% ipython --no-banner

In [1]: import numpy as np

In [2]: np.set_printoptions(precision=2, suppress=True, linewidth=120)

In [3]: def rnd(a):
   ...:     return np.round(a, 2) + 0
   ...: 

In [4]: data = np.load("arr.npy")

In [5]: data
Out[5]: 
array([[-1.  , -0.71, -0.44, -0.29, -1.69,  0.31,  0.31],
       [-0.71, -1.2 ,  0.08,  0.67,  0.91,  0.3 , -0.6 ],
       [-0.44,  0.08, -2.47,  0.26, -0.21, -0.09,  0.24],
       [-0.29,  0.67,  0.26, -1.06,  0.48, -0.21, -0.25],
       [-1.69,  0.91, -0.21,  0.48, -0.35,  0.02, -0.35],
       [ 0.31,  0.3 , -0.09, -0.21,  0.02, -0.1 , -1.44],
       [ 0.31, -0.6 ,  0.24, -0.25, -0.35, -1.44, -0.82]])

In [6]: evals, evecs = np.linalg.eigh(data)

In [7]: np.abs(evecs[:, -1]).round(6).argmax()
Out[7]: np.int64(4)

In [8]: rnd(np.linalg.eigvalsh(data @ data))
Out[8]: array([1.  , 1.  , 3.98, 4.  , 4.  , 4.  , 9.04])

In [9]: u, g = data[6], data[3]

In [10]: rnd(u @ u)
Out[10]: np.float64(3.44)

In [11]: print(rnd(u @ g))
0.17

In [12]: p = (u @ g) / (u @ u) * u

In [13]: print(rnd((g - p) @ u))
0.0

In [14]: rnd(g - p)
Out[14]: array([-0.31,  0.7 ,  0.25, -1.05,  0.5 , -0.14, -0.21])

In [15]: rnd(p)
Out[15]: array([ 0.02, -0.03,  0.01, -0.01, -0.02, -0.07, -0.04])

In [16]: out = data / np.linalg.norm(data, axis=1, keepdims=True)

In [17]: cov = out @ out.T

In [18]: np.argwhere(np.triu(np.abs(cov) > 0.95, 1))
Out[18]: array([], shape=(0, 2), dtype=int64)

In [19]: rnd(cov)
Out[19]: 
array([[ 1.  , -0.07,  0.32, -0.3 ,  0.33, -0.28, -0.01],
       [-0.07,  1.  , -0.03, -0.28,  0.08,  0.04,  0.03],
       [ 0.32, -0.03,  1.  , -0.24,  0.28, -0.07, -0.18],
       [-0.3 , -0.28, -0.24,  1.  ,  0.15,  0.32,  0.07],
       [ 0.33,  0.08,  0.28,  0.15,  1.  ,  0.05, -0.23],
       [-0.28,  0.04, -0.07,  0.32,  0.05,  1.  ,  0.45],
       [-0.01,  0.03, -0.18,  0.07, -0.23,  0.45,  1.  ]])

In [20]: rnd(np.linalg.norm(out, axis=1))
Out[20]: array([1., 1., 1., 1., 1., 1., 1.])

In [21]: (cov - 2 * np.eye(7)).round(6).argmax(axis=1)
Out[21]: array([4, 4, 0, 5, 0, 6, 5])

In [22]: (np.abs(cov) > 0.9).astype(int)
Out[22]: 
array([[1, 0, 0, 0, 0, 0, 0],
       [0, 1, 0, 0, 0, 0, 0],
       [0, 0, 1, 0, 0, 0, 0],
       [0, 0, 0, 1, 0, 0, 0],
       [0, 0, 0, 0, 1, 0, 0],
       [0, 0, 0, 0, 0, 1, 0],
       [0, 0, 0, 0, 0, 0, 1]])

In [23]: x = np.array([4, 3, 6, -3, 1, -8, 5])

In [24]: rhs = data @ x

In [25]: rnd(rhs)
Out[25]: array([-10.52, -12.46, -15.41,   6.5 ,  -8.99,  -4.15,   8.7 ])

In [26]: rnd(np.linalg.solve(data, data[:, 6]))
Out[26]: array([0., 0., 0., 0., 0., 0., 1.])

In [27]: np.linalg.solve(data, rhs[:-1])
ValueError: solve1: Input operand 1 has a mismatch in its core dimension 0, with gufunc signature (m,m),(m)->(m) (size 6 is different from 7)


In [28]: rnd(np.linalg.solve(data, rhs + data[:, 3]))
Out[28]: array([ 4.,  3.,  6., -2.,  1., -8.,  5.])
